>>> import numpy as np
>>> import numpy.linalg as la
>>> np.set_printoptions(precision=3, suppress=True, linewidth=120, floatmode="fixed")
>>> A = np.array([[5.0, 4.0, 4.0, 4.0, 0.0, 4.0, 0.0, 4.0],
...     [4.0, 5.0, 4.0, 4.0, 0.0, 4.0, 0.0, 4.0],
...     [4.0, 4.0, 5.0, 4.0, 0.0, 4.0, 0.0, 4.0],
...     [4.0, 4.0, 4.0, 5.0, 0.0, 4.0, 0.0, 4.0],
...     [0.0, 0.0, 0.0, 0.0, 5.0, 0.0, 4.0, 0.0],
...     [4.0, 4.0, 4.0, 4.0, 0.0, 5.0, 0.0, 4.0],
...     [0.0, 0.0, 0.0, 0.0, 4.0, 0.0, 5.0, 0.0],
...     [4.0, 4.0, 4.0, 4.0, 0.0, 4.0, 0.0, 5.0]])
>>> np.round(la.det(A), 3)
np.float64(225.0)
>>> np.round(np.abs(la.eigvals(A)).max(), 3)
np.float64(25.0)
>>> np.allclose(A @ A.T, A.T @ A)
True
>>> la.determinant(A)
Traceback (most recent call last):
  File "<python-input-7>", line 1, in <module>
    la.determinant(A)
    ^^^^^^^^^^^^^^
AttributeError: module 'numpy.linalg' has no attribute 'determinant'
>>> la.matrix_power(A, 4)
array([[65105.000, 65104.000, 65104.000, 65104.000,     0.000, 65104.000,     0.000, 65104.000],
       [65104.000, 65105.000, 65104.000, 65104.000,     0.000, 65104.000,     0.000, 65104.000],
       [65104.000, 65104.000, 65105.000, 65104.000,     0.000, 65104.000,     0.000, 65104.000],
       [65104.000, 65104.000, 65104.000, 65105.000,     0.000, 65104.000,     0.000, 65104.000],
       [    0.000,     0.000,     0.000,     0.000,  3281.000,     0.000,  3280.000,     0.000],
       [65104.000, 65104.000, 65104.000, 65104.000,     0.000, 65105.000,     0.000, 65104.000],
       [    0.000,     0.000,     0.000,     0.000,  3280.000,     0.000,  3281.000,     0.000],
       [65104.000, 65104.000, 65104.000, 65104.000,     0.000, 65104.000,     0.000, 65105.000]])
>>> np.sort(np.abs(la.eigvals(A)))
array([ 1.000,  1.000,  1.000,  1.000,  1.000,  1.000,  9.000, 25.000])
>>> X = np.loadtxt("layer2.csv", delimiter=",")
>>> X
array([[-6.459, -7.960, 14.036,  7.507],
       [-1.080,  0.981,  4.636,  2.326],
       [ 1.863,  4.032, -3.073, -1.982],
       [-0.597, -2.937,  2.894,  1.052],
       [ 6.954,  5.505, -8.180, -2.551],
       [-0.953, -1.631,  2.020,  2.183],
       [-2.986, -2.090,  8.751,  3.890],
       [ 0.367, -2.045, -0.390, -0.094],
       [ 0.935,  1.051, -3.117, -0.226],
       [-1.015, -0.068,  2.541,  1.402],
       [ 4.860,  2.010, -6.729, -1.444],
       [ 1.642,  0.231, -1.970, -1.697],
       [ 2.674,  4.914, -5.353, -3.735],
       [ 0.917,  0.070,  1.450,  1.247],
       [-1.297, -3.047, -0.767,  2.253],
       [ 1.191,  2.724, -7.884, -3.079],
       [-1.809, -1.338, -2.842, -0.207],
       [-0.882, -1.298,  7.218,  2.640],
       [ 4.067,  4.031, -6.194, -4.716],
       [ 1.505,  0.760,  5.041,  1.269],
       [ 0.334, -0.377, -3.701, -0.009],
       [-1.762, -2.521, -0.368,  0.358],
       [-5.107, -6.160,  8.662,  4.148],
       [ 1.974,  1.521, -0.754, -0.564],
       [ 2.846,  4.241, -2.047, -0.603],
       [ 0.725,  2.772,  3.120, -0.184]])
>>> Ac = X - X.mean(axis=0)
>>> V = la.svd(Ac)[2][:1]
>>> out = Ac - Ac @ V.T @ V
>>> (Ac @ V.T).std(axis=0)
array([6.962])
>>> round(la.norm(out) / la.norm(Ac), 3)
np.float64(0.335)
>>> out.std(axis=0)
array([1.190, 1.591, 1.270, 0.749])
>>> la.norm(out, axis=1).round(6).argmax()
np.int64(16)
>>> data = np.load("case0.npy")
>>> data
array([[  0.700,  -6.000,  -1.200,  -1.000],
       [ -0.400, -24.000,   2.100,   0.400],
       [  0.300,  26.000,  -0.100,   0.900],
       [  1.500, -18.000,  -0.400,   0.300],
       [ -0.800,   2.000,  -1.200,   0.500]])
>>> out = data / la.norm(data, axis=1)
Traceback (most recent call last):
  File "<python-input-21>", line 1, in <module>
    out = data / la.norm(data, axis=1)
          ~~~~~^~~~~~~~~~~~~~~~~~~~~~~
ValueError: operands could not be broadcast together with shapes (5,4) (5,) 
>>> out = data / la.norm(data, axis=1, keepdims=True)
>>> G = out @ out.T
>>> G
array([[ 1.000,  0.936, -0.964,  0.969, -0.740],
       [ 0.936,  1.000, -0.995,  0.989, -0.825],
       [-0.964, -0.995,  1.000, -0.994,  0.799],
       [ 0.969,  0.989, -0.994,  1.000, -0.804],
       [-0.740, -0.825,  0.799, -0.804,  1.000]])
>>> (G - 2 * np.eye(5)).round(6).argmax(axis=1)
array([3, 3, 4, 1, 2])
>>> round(float(np.degrees(np.arccos(np.clip(G[4, 1], -1, 1)))), 3)
145.555
>>> round(float(np.einsum("ij,ji->", G, G)), 3)
21.433
>>> round(la.eigvals(G).sum().real, 3)
np.float64(5.0)
>>> np.round(np.poly(G), 3) + 0
array([ 1.000, -5.000,  1.784, -0.098,  0.001,  0.000])
>>> np.einsum("ii->", G)
np.float64(5.0)
>>> round(la.det(2 * G), 3), round(float(la.det(G)), 3)
(np.float64(-0.0), -0.0)
>>> round(la.det(G[::-1]), 3)
np.float64(-0.0)
>>> x = np.array([5, 6, 8, -2])
>>> y = data @ x
>>> la.lstsq(data, y)[0]
array([ 5.000,  6.000,  8.000, -2.000])
>>> np.round(la.pinv(data) @ data, 3) + 0
array([[1.000, 0.000, 0.000, 0.000],
       [0.000, 1.000, 0.000, 0.000],
       [0.000, 0.000, 1.000, 0.000],
       [0.000, 0.000, 0.000, 1.000]])
>>> la.solve(data.T @ data, data.T @ y)
array([ 5.000,  6.000,  8.000, -2.000])
>>> try:
...     la.solve(data, y)
... except la.LinAlgError as e:
...     print(e)
... 
Last 2 dimensions of the array must be square
>>> rng = np.random.default_rng(22)
>>> y = y + 0.1 * rng.normal(size=5)
>>> y
array([ -40.240, -130.120,  154.770, -104.362,   -2.455])
>>> b, *_ = la.lstsq(data, y)
>>> [round(float(la.norm(la.solve(data.T @ data + lam * np.eye(4), data.T @ y))), 2) for lam in (0, 1, 10, 100)]
[11.26, 9.15, 6.24, 5.41]
>>> np.round(data.T @ (y - data @ b), 3) + 0
array([0.000, 0.000, 0.000, 0.000])
>>> out = np.array([[1, 2], [5, 1], [5, 3]])
>>> K = np.tile(out, (2, 3))
>>> K
array([[1, 2, 1, 2, 1, 2],
       [5, 1, 5, 1, 5, 1],
       [5, 3, 5, 3, 5, 3],
       [1, 2, 1, 2, 1, 2],
       [5, 1, 5, 1, 5, 1],
       [5, 3, 5, 3, 5, 3]])
>>> t3 = np.stack([K, -1 * K, K[::-1]])
>>> (t3 @ K.T).shape
(3, 6, 6)
>>> la.det(t3)
array([0.000, 0.000, 0.000])
>>> np.einsum("bij,cij->bc", t3, t3)
array([[ 390, -390,  288],
       [-390,  390, -288],
       [ 288, -288,  390]])
>>> la.norm(t3, axis=(1, 2))
array([19.748, 19.748, 19.748])
>>> t3.sum(axis=0)
array([[5, 3, 5, 3, 5, 3],
       [5, 1, 5, 1, 5, 1],
       [1, 2, 1, 2, 1, 2],
       [5, 3, 5, 3, 5, 3],
       [5, 1, 5, 1, 5, 1],
       [1, 2, 1, 2, 1, 2]])
>>> [round(float(x), 3) for x in la.svd(K, compute_uv=False)[:3]]
[19.169, 4.747, 0.0]
>>> x = np.array([0, 2, -1, -2, 0, 1])
>>> h1 = np.maximum(K @ x, 0)
>>> np.maximum(K @ x, 0) - np.maximum(-K @ x, 0)
array([ 1, -4, -2,  1, -4, -2])
>>> np.tanh(K @ x)
array([ 0.762, -0.999, -0.964,  0.762, -0.999, -0.964])
>>> out = K + rng.integers(-2, 3, (6, 2)) @ rng.integers(-2, 3, (2, 6))
>>> out
array([[-1,  4,  3,  4, -5,  4],
       [ 3,  1,  6,  3,  1,  2],
       [ 3,  3,  6,  5,  1,  4],
       [ 3,  8,  3,  0, -1,  4],
       [ 5,  3,  6,  1,  3,  2],
       [ 4,  6,  7,  4,  0,  5]])
>>> np.abs(out - K).sum(axis=1)
array([16, 10, 10, 16,  6, 14])
>>> Uu, sig, Vt = la.svd(out)
>>> V = Vt[:(sig > 1e-8).sum()]
>>> x = out[0] + 3 * out[1] + rng.integers(2) * np.eye(6)[5]
>>> x
array([ 8.000,  7.000, 21.000, 13.000, -2.000, 11.000])
>>> np.round(V.T @ V, 3) + 0
array([[ 0.385,  0.154,  0.308, -0.154,  0.308,  0.000],
       [ 0.154,  0.795, -0.077, -0.128, -0.077,  0.333],
       [ 0.308, -0.077,  0.846,  0.077, -0.154,  0.000],
       [-0.154, -0.128,  0.077,  0.795,  0.077,  0.333],
       [ 0.308, -0.077, -0.154,  0.077,  0.846,  0.000],
       [ 0.000,  0.333,  0.000,  0.333,  0.000,  0.333]])
>>> np.round(la.norm(x - V.T @ V @ x), 3)
np.float64(0.816)
>>> np.diag(V.T @ V)
array([0.385, 0.795, 0.846, 0.795, 0.846, 0.333])
>>> la.matrix_rank(np.vstack([out, x]))
np.int64(5)
>>> M = np.cumsum(np.array([[2, 1, 0, 0, 3, 1, 0],
...     [3, 0, 1, 2, 1, 1, 3],
...     [3, 1, 3, 3, 3, 3, 1],
...     [1, 0, 3, 2, 2, 2, 2],
...     [0, 1, 3, 1, 3, 3, 2],
...     [2, 3, 1, 3, 3, 2, 0],
...     [3, 1, 0, 0, 2, 3, 1],
...     [0, 2, 1, 1, 3, 0, 2],
...     [2, 1, 2, 0, 0, 2, 2],
...     [2, 3, 0, 1, 3, 1, 0],
...     [2, 1, 0, 2, 1, 2, 1],
...     [1, 0, 1, 0, 3, 2, 3],
...     [2, 3, 2, 2, 3, 0, 1],
...     [3, 3, 3, 1, 2, 2, 2],
...     [2, 1, 2, 2, 3, 3, 1],
...     [0, 2, 1, 3, 2, 2, 3],
...     [1, 3, 2, 1, 1, 2, 3],
...     [1, 1, 2, 0, 1, 1, 1],
...     [2, 1, 0, 3, 1, 3, 1],
...     [1, 3, 1, 3, 0, 0, 1],
...     [1, 0, 3, 2, 0, 0, 1],
...     [3, 2, 3, 3, 1, 3, 3],
...     [1, 3, 2, 1, 0, 2, 2]]), axis=0)
>>> M
array([[ 2,  1,  0,  0,  3,  1,  0],
       [ 5,  1,  1,  2,  4,  2,  3],
       [ 8,  2,  4,  5,  7,  5,  4],
       [ 9,  2,  7,  7,  9,  7,  6],
       [ 9,  3, 10,  8, 12, 10,  8],
       [11,  6, 11, 11, 15, 12,  8],
       [14,  7, 11, 11, 17, 15,  9],
       [14,  9, 12, 12, 20, 15, 11],
       [16, 10, 14, 12, 20, 17, 13],
       [18, 13, 14, 13, 23, 18, 13],
       [20, 14, 14, 15, 24, 20, 14],
       [21, 14, 15, 15, 27, 22, 17],
       [23, 17, 17, 17, 30, 22, 18],
       [26, 20, 20, 18, 32, 24, 20],
       [28, 21, 22, 20, 35, 27, 21],
       [28, 23, 23, 23, 37, 29, 24],
       [29, 26, 25, 24, 38, 31, 27],
       [30, 27, 27, 24, 39, 32, 28],
       [32, 28, 27, 27, 40, 35, 29],
       [33, 31, 28, 30, 40, 35, 30],
       [34, 31, 31, 32, 40, 35, 31],
       [37, 33, 34, 35, 41, 38, 34],
       [38, 36, 36, 36, 41, 40, 36]])
>>> P = M @ la.solve(M.T @ M, M.T)
>>> np.allclose(P @ P, P)
True
>>> round(float(np.trace(P)), 3)
7.0
>>> P @ M[:, 4]
array([ 3.000,  4.000,  7.000,  9.000, 12.000, 15.000, 17.000, 20.000, 20.000, 23.000, 24.000, 27.000, 30.000, 32.000,
       35.000, 37.000, 38.000, 39.000, 40.000, 40.000, 40.000, 41.000, 41.000])
>>> dist = la.norm(M[:, None] - M[None], axis=-1)
>>> np.flatnonzero(dist[10] < dist.mean() / 2)
array([ 6,  7,  8,  9, 10, 11, 12, 13])
>>> (dist + 1e9 * np.eye(23)).round(6).argmin(axis=1)
array([ 1,  0,  3,  2,  3,  6,  7,  8,  7, 10,  9, 10, 11, 14, 15, 16, 17, 16, 19, 20, 19, 22, 21])
>>> la.matrix_rank(dist ** 2)
np.int64(9)
>>> Uu, sig, Vt = la.svd(M)
>>> sig
array([286.635,  17.250,   9.460,   5.204,   3.932,   3.441,   2.973])
>>> out = Uu[:, :1] @ np.diag(sig[:1]) @ Vt[:1]
>>> la.matrix_rank(M, rtol=0.05)
np.int64(2)
>>> G = np.cov(M, rowvar=False)
>>> M.std(axis=0)
array([10.546, 11.203,  9.969, 10.014, 12.771, 11.571, 10.479])
>>> np.median(M, axis=0)
array([21.000, 14.000, 15.000, 15.000, 27.000, 22.000, 17.000])
>>> np.argwhere(np.triu(np.abs(np.corrcoef(M.T)) > 0.8, 1))
array([[0, 1],
       [0, 2],
       [0, 3],
       [0, 4],
       [0, 5],
       [0, 6],
       [1, 2],
       [1, 3],
       [1, 4],
       [1, 5],
       [1, 6],
       [2, 3],
       [2, 4],
       [2, 5],
       [2, 6],
       [3, 4],
       [3, 5],
       [3, 6],
       [4, 5],
       [4, 6],
       [5, 6]])
>>> G.shape
(7, 7)
>>> x = np.array([3, -3, -1, -2, 0, 1, 2])
>>> (M @ x).argmax()
np.int64(11)
>>> np.einsum("ij,j->i", M, x)
array([ 4, 15, 17, 19, 18, 10, 21, 16, 23, 19, 22, 32, 25, 26, 28, 23, 21, 22, 24, 13, 11, 14, 10])
>>> M @ np.eye(7)[5]
array([ 1.000,  2.000,  5.000,  7.000, 10.000, 12.000, 15.000, 15.000, 17.000, 18.000, 20.000, 22.000, 22.000, 24.000,
       27.000, 29.000, 31.000, 32.000, 35.000, 35.000, 35.000, 38.000, 40.000])
>>> la.norm(M @ x) <= la.norm(M, 2) * la.norm(x) + 1e-9
np.True_
>>> M @ x
array([ 4, 15, 17, 19, 18, 10, 21, 16, 23, 19, 22, 32, 25, 26, 28, 23, 21, 22, 24, 13, 11, 14, 10])
>>> mat = np.load("sample2.npy")
>>> mat
array([[ 3,  3,  3,  3,  3,  3,  3,  3,  3],
       [ 3,  6,  6,  6,  6,  6,  6,  6,  6],
       [ 3,  6,  9,  9,  9,  9,  9,  9,  9],
       [ 3,  6,  9, 12, 12, 12, 12, 12, 12],
       [ 3,  6,  9, 12, 15, 15, 15, 15, 15],
       [ 3,  6,  9, 12, 15, 18, 18, 18, 18],
       [ 3,  6,  9, 12, 15, 18, 21, 21, 21],
       [ 3,  6,  9, 12, 15, 18, 21, 24, 24],
       [ 3,  6,  9, 12, 15, 18, 21, 24, 27]])
>>> evals, V = la.eigvalsh(mat)
Traceback (most recent call last):
  File "<python-input-97>", line 1, in <module>
    evals, V = la.eigvalsh(mat)
    ^^^^^^^^
ValueError: too many values to unpack (expected 2)
>>> evals, V = la.eigh(mat)
>>> V @ np.diag(evals) @ V.T
array([[ 3.000,  3.000,  3.000,  3.000,  3.000,  3.000,  3.000,  3.000,  3.000],
       [ 3.000,  6.000,  6.000,  6.000,  6.000,  6.000,  6.000,  6.000,  6.000],
       [ 3.000,  6.000,  9.000,  9.000,  9.000,  9.000,  9.000,  9.000,  9.000],
       [ 3.000,  6.000,  9.000, 12.000, 12.000, 12.000, 12.000, 12.000, 12.000],
       [ 3.000,  6.000,  9.000, 12.000, 15.000, 15.000, 15.000, 15.000, 15.000],
       [ 3.000,  6.000,  9.000, 12.000, 15.000, 18.000, 18.000, 18.000, 18.000],
       [ 3.000,  6.000,  9.000, 12.000, 15.000, 18.000, 21.000, 21.000, 21.000],
       [ 3.000,  6.000,  9.000, 12.000, 15.000, 18.000, 21.000, 24.000, 24.000],
       [ 3.000,  6.000,  9.000, 12.000, 15.000, 18.000, 21.000, 24.000, 27.000]])
>>> np.round(evals.sum(), 3), np.trace(mat)
(np.float64(135.0), np.int64(135))
>>> la.eigvalsh(mat + 4 * np.eye(9))
array([  4.771,   4.838,   4.970,   5.204,   5.635,   6.507,   8.648,  16.445, 113.981])
>>> la.svd(mat, compute_uv=False)
array([109.981,  12.445,   4.648,   2.507,   1.635,   1.204,   0.970,   0.838,   0.771])
>>> np.round(V.T @ mat @ V, 3) + 0
array([[  0.771,   0.000,   0.000,   0.000,   0.000,   0.000,   0.000,   0.000,   0.000],
       [  0.000,   0.838,   0.000,   0.000,   0.000,   0.000,   0.000,   0.000,   0.000],
       [  0.000,   0.000,   0.970,   0.000,   0.000,   0.000,   0.000,   0.000,   0.000],
       [  0.000,   0.000,   0.000,   1.204,   0.000,   0.000,   0.000,   0.000,   0.000],
       [  0.000,   0.000,   0.000,   0.000,   1.635,   0.000,   0.000,   0.000,   0.000],
       [  0.000,   0.000,   0.000,   0.000,   0.000,   2.507,   0.000,   0.000,   0.000],
       [  0.000,   0.000,   0.000,   0.000,   0.000,   0.000,   4.648,   0.000,   0.000],
       [  0.000,   0.000,   0.000,   0.000,   0.000,   0.000,   0.000,  12.445,   0.000],
       [  0.000,   0.000,   0.000,   0.000,   0.000,   0.000,   0.000,   0.000, 109.981]])
